% python3 -q
>>> import numpy as np
>>> import numpy.linalg as la
>>> np.set_printoptions(precision=2, suppress=True, linewidth=140, floatmode="fixed")
>>> feats = np.array([[-7.0, -0.5, -0.3, 0.2, 1.2],
...     [-4.0, 1.0, -0.3, -1.1, 0.4],
...     [8.0, -0.4, -0.4, 0.5, -0.4],
...     [4.0, -0.8, -0.1, -0.8, 2.1],
...     [-4.5, -0.1, -1.0, 0.9, -0.6],
...     [5.5, -1.1, 0.0, -2.4, 0.2],
...     [1.0, -0.4, 0.5, 1.4, -0.7]])
>>> hat = feats @ la.solve(feats.T @ feats, feats.T)
>>> np.diag(hat)
array([0.66, 0.58, 0.70, 0.81, 0.81, 0.98, 0.47])
>>> np.allclose(hat @ hat, hat)
True
>>> np.trace(hat)
np.float64(5.0)
>>> vec = np.array([1, 3, 3, 3, 3])
>>> rhs = feats @ vec
>>> coef, lr = np.zeros(5), 1 / la.norm(feats, 2) ** 2
>>> for i in range(20):
...     coef -= lr * feats.T @ (feats @ coef - rhs)
...     if i % 5 == 0: print(i, round(la.norm(feats @ coef - rhs), 2))
... 
0 9.7
5 8.76
10 8.03
15 7.43
>>> np.round(la.cond(feats), 2)
np.float64(12.01)
>>> coef
array([0.76, 0.39, 0.50, 1.28, 0.46])
>>> arr = np.load("m.npy")
>>> arr
array([[ 0.04, -0.04,  0.10,  0.15,  0.05, -0.06],
       [-0.04,  0.04, -0.10, -0.15, -0.05,  0.06],
       [ 0.10, -0.10,  0.22,  0.34,  0.12, -0.15],
       [ 0.15, -0.15,  0.34,  0.53,  0.19, -0.23],
       [ 0.05, -0.05,  0.12,  0.19,  0.07, -0.08],
       [-0.06,  0.06, -0.15, -0.23, -0.08,  0.10]])
>>> theta = np.radians(15)
>>> R = np.eye(6)
>>> R[0, 0] = R[1, 1] = np.cos(theta)
>>> R[0, 1], R[1, 0] = -np.sin(theta), np.sin(theta)
>>> R
array([[ 0.97, -0.26,  0.00,  0.00,  0.00,  0.00],
       [ 0.26,  0.97,  0.00,  0.00,  0.00,  0.00],
       [ 0.00,  0.00,  1.00,  0.00,  0.00,  0.00],
       [ 0.00,  0.00,  0.00,  1.00,  0.00,  0.00],
       [ 0.00,  0.00,  0.00,  0.00,  1.00,  0.00],
       [ 0.00,  0.00,  0.00,  0.00,  0.00,  1.00]])
>>> out = arr @ R.T
>>> np.round(la.svd(arr, compute_uv=False), 2) + 0, np.round(la.svd(out, compute_uv=False), 2) + 0
(array([1.00, 0.00, 0.00, 0.00, 0.00, 0.00]), array([1.00, 0.00, 0.00, 0.00, 0.00, 0.00]))
>>> np.abs(out - arr).max(axis=0)
array([0.03, 0.04, 0.00, 0.00, 0.00, 0.00])
>>> np.allclose(arr @ arr.T, out @ out.T)
True
>>> round(la.det(R), 2), np.round(np.trace(R), 2)
(np.float64(1.0), np.float64(5.93))
>>> A = np.load("run19.npy")
>>> A
array([[0, 0, 0, 0, 0, 0],
       [2, 0, 0, 0, 0, 0],
       [0, 0, 5, 0, 0, 0],
       [5, 0, 4, 0, 3, 0],
       [2, 0, 5, 0, 1, 0],
       [0, 3, 4, 0, 0, 0]])
>>> rng = np.random.default_rng(68)
>>> idx = rng.permutation(6)
>>> idx
array([5, 4, 1, 0, 2, 3])
>>> out = A[idx][:, idx]
>>> round(la.det(out), 2), np.round(la.det(A[idx]), 2)
(np.float64(0.0), np.float64(0.0))
>>> np.sort(np.abs(la.eigvals(out)))
array([0.00, 0.00, 0.00, 0.00, 1.00, 5.00])
>>> m1 = np.loadtxt("w.csv", delimiter=",")
>>> m1
array([[ 0.69, -0.46],
       [-0.46,  0.31]])
>>> w, V = la.eigh(m1)
>>> (w > 1e-8).sum(), (w < -1e-8).sum()
(np.int64(1), np.int64(0))
>>> np.round(V.T @ V, 2) + 0
array([[1.00, 0.00],
       [0.00, 1.00]])
>>> np.abs(V[:, -1]).round(6).argmax()
np.int64(0)
>>> w.round(2) + 0
array([0.00, 1.00])
>>> V @ np.diag(w) @ V.T
array([[ 0.69, -0.46],
       [-0.46,  0.31]])
>>> np.round(w.sum(), 2), np.round(np.trace(m1), 2)
(np.float64(1.0), np.float64(1.0))
>>> np.round(V.T @ m1 @ V, 2) + 0
array([[0.00, 0.00],
       [0.00, 1.00]])
>>> la.eigvalsh(m1 + 3 * np.eye(2))
array([3.00, 4.00])
>>> np.unique(w.round(6) + 0, return_counts=True)[1]
array([1, 1])
>>> np.round(la.svd(m1, compute_uv=False), 2) + 0
array([1.00, 0.00])
>>> np.abs(V[:, -1])
array([0.83, 0.55])
>>> U, s, Vh = la.svd(m1)
>>> s.round(2) + 0
array([1.00, 0.00])
>>> out = U[:, :1] @ np.diag(s[:1]) @ Vh[:1]
>>> la.matrix_rank(m1, rtol=0.05)
np.int64(1)
>>> round(np.abs(m1 - out).max(), 2)
np.float64(0.0)
>>> la.matrix_rank(out)
np.int64(1)
>>> np.round(la.norm(m1 - out, 2), 2), np.round(s[1], 2)
(np.float64(0.0), np.float64(0.0))
>>> U, s, Vh = la.svd(m1, full_matrices=False)
>>> np.abs(U[:, 0]).round(6).argmax()
np.int64(0)
>>> s.round(2) + 0
array([1.00, 0.00])
>>> np.round(Vh @ Vh.T, 2) + 0
array([[1.00, 0.00],
       [0.00, 1.00]])
>>> np.cumsum(s ** 2) / np.sum(s ** 2)
array([1.00, 1.00])
>>> np.round(U.T @ U, 2) + 0
array([[1.00, 0.00],
       [0.00, 1.00]])
>>> np.round(U.T @ m1 @ Vh.T, 2) + 0
array([[1.00, 0.00],
       [0.00, 0.00]])
>>> np.abs(Vh[0])
array([0.83, 0.55])
>>> np.round(np.poly(m1), 2) + 0
array([ 1.00, -1.00,  0.00])
>>> round(float(la.det(2 * m1)), 2), round(float(la.det(m1)), 2)
(0.0, 0.0)
>>> np.round(la.eigvals(m1), 2) + 0
array([1.00, 0.00])
>>> np.round(np.einsum("ii->", m1), 2)
np.float64(1.0)
>>> hat = np.triu(np.array([[9, 6], [6, 0]]), 1) + np.eye(2)
>>> out = hat @ m1 @ la.inv(hat)
>>> np.poly(out)
array([ 1.00, -1.00,  0.00])
>>> la.matrix_rank(out)
np.int64(1)
>>> W0 = np.loadtxt("data.csv", delimiter=",")
>>> W0
array([[-7.00, -2.00,  2.00,  0.00],
       [ 3.00, -5.00,  5.00,  0.00],
       [ 0.00,  0.00,  2.00,  2.00],
       [ 0.00,  0.00,  0.00,  0.00]])
>>> np.unique(W0.round(6), axis=0).shape
(4, 4)
>>> round(float(np.trace(la.pinv(W0) @ W0)), 2)
3.0
>>> np.round(W0 @ la.pinv(W0) @ W0, 2) + 0
array([[-7.00, -2.00,  2.00,  0.00],
       [ 3.00, -5.00,  5.00,  0.00],
       [ 0.00,  0.00,  2.00,  2.00],
       [ 0.00,  0.00,  0.00,  0.00]])
>>> np.abs(np.diag(la.qr(W0)[1])) > 1e-9
array([ True,  True,  True, False])
>>> la.lstsq(W0[:-1].T, W0[-1])[2]
np.int32(3)
>>> np.round(la.norm(W0, 2) / la.norm(W0), 2)
np.float64(0.7)
>>> [round(float(x), 2) for x in la.svd(W0, compute_uv=False)[:3]]
[7.8, 7.57, 2.4]
>>> U, s, Vh = la.svd(W0)
>>> np.argmax(s[:-1] / (s[1:] + 1e-6)) + 1
np.int64(3)
>>> out = U[:, :3] @ np.diag(s[:3]) @ Vh[:3]
>>> round(la.norm(W0 - out, 2), 2), s[3]
(np.float64(0.0), np.float64(0.0))
>>> round(float(np.abs(W0 - out).max()), 2)
0.0
>>> la.matrix_rank(out)
np.int64(3)
>>> out.round(2) + 0
array([[-7.00, -2.00,  2.00,  0.00],
       [ 3.00, -5.00,  5.00,  0.00],
       [ 0.00,  0.00,  2.00,  2.00],
       [ 0.00,  0.00,  0.00,  0.00]])
>>> r = la.matrix_rank(W0)
>>> r
np.int64(3)
>>> null = la.svd(W0)[2][r:].T
>>> np.round(W0 @ null, 2) + 0
array([[0.00],
       [0.00],
       [0.00],
       [0.00]])
>>> null.shape
(4, 1)
>>> [int(la.matrix_rank(W0[:i])) for i in range(1, len(W0) + 1)]
[1, 2, 3, 3]
>>> null[:, 0] / null[np.abs(null[:, 0]).round(6).argmax(), 0]
array([-0.00,  1.00,  1.00, -1.00])
>>> [int(la.matrix_rank(np.delete(W0, i, axis=0))) for i in range(4)]
[2, 2, 2, 3]
>>> np.allclose(W0 @ null, 0)
True
>>> null @ null.T
array([[ 0.00,  0.00,  0.00,  0.00],
       [ 0.00,  0.33,  0.33, -0.33],
       [ 0.00,  0.33,  0.33, -0.33],
       [ 0.00, -0.33, -0.33,  0.33]])
>>> idx = rng.permutation(5)
>>> out = feats[:, idx] * rng.choice([-1, 1], 5)
>>> out
array([[-0.30, -0.50, -7.00, -1.20, -0.20],
       [-0.30,  1.00, -4.00, -0.40,  1.10],
       [-0.40, -0.40,  8.00,  0.40, -0.50],
       [-0.10, -0.80,  4.00, -2.10,  0.80],
       [-1.00, -0.10, -4.50,  0.60, -0.90],
       [ 0.00, -1.10,  5.50, -0.20,  2.40],
       [ 0.50, -0.40,  1.00,  0.70, -1.40]])
>>> U, _, Vh = la.svd(feats.T @ out)
>>> np.round(U @ Vh, 2) + 0
array([[ 0.00,  0.00,  1.00,  0.00,  0.00],
       [ 0.00,  1.00,  0.00,  0.00,  0.00],
       [ 1.00,  0.00,  0.00,  0.00,  0.00],
       [ 0.00,  0.00,  0.00,  0.00, -1.00],
       [ 0.00,  0.00,  0.00, -1.00,  0.00]])
>>> K = np.load("dump.npy")
>>> K
array([[-4.17,  1.58, -5.77,  0.79, -1.65],
       [-4.32, -0.85,  4.83,  4.37,  0.31],
       [ 0.89, -5.83, -3.43, -1.45,  2.30],
       [ 2.29, -0.49, -0.08,  2.60, -3.96],
       [ 0.20,  0.65,  2.57, -0.95,  6.35],
       [ 2.30, -0.19, -0.24,  5.71,  2.31],
       [ 2.65,  4.01, -1.70,  0.84,  2.13],
       [-1.11,  3.90,  0.76,  1.09,  1.17]])
>>> vec = np.array([3, -3, 2, -1, 3])
>>> h = np.maximum(K @ vec, 0)
>>> K * (h > 1e-9)[:, None]
array([[-0.00,  0.00, -0.00,  0.00, -0.00],
       [-0.00, -0.00,  0.00,  0.00,  0.00],
       [ 0.89, -5.83, -3.43, -1.45,  2.30],
       [ 0.00, -0.00, -0.00,  0.00, -0.00],
       [ 0.20,  0.65,  2.57, -0.95,  6.35],
       [ 2.30, -0.19, -0.24,  5.71,  2.31],
       [ 0.00,  0.00, -0.00,  0.00,  0.00],
       [-0.00,  0.00,  0.00,  0.00,  0.00]])
>>> np.maximum(K @ (3 * vec), 0)
array([ 0.00,  0.00, 64.95,  0.00, 71.37, 24.63,  0.00,  0.00])
>>> h
array([ 0.00,  0.00, 21.65,  0.00, 23.79,  8.21,  0.00,  0.00])
>>> K.T @ h
array([  42.91, -112.32,  -15.09,   -7.11,  219.83])
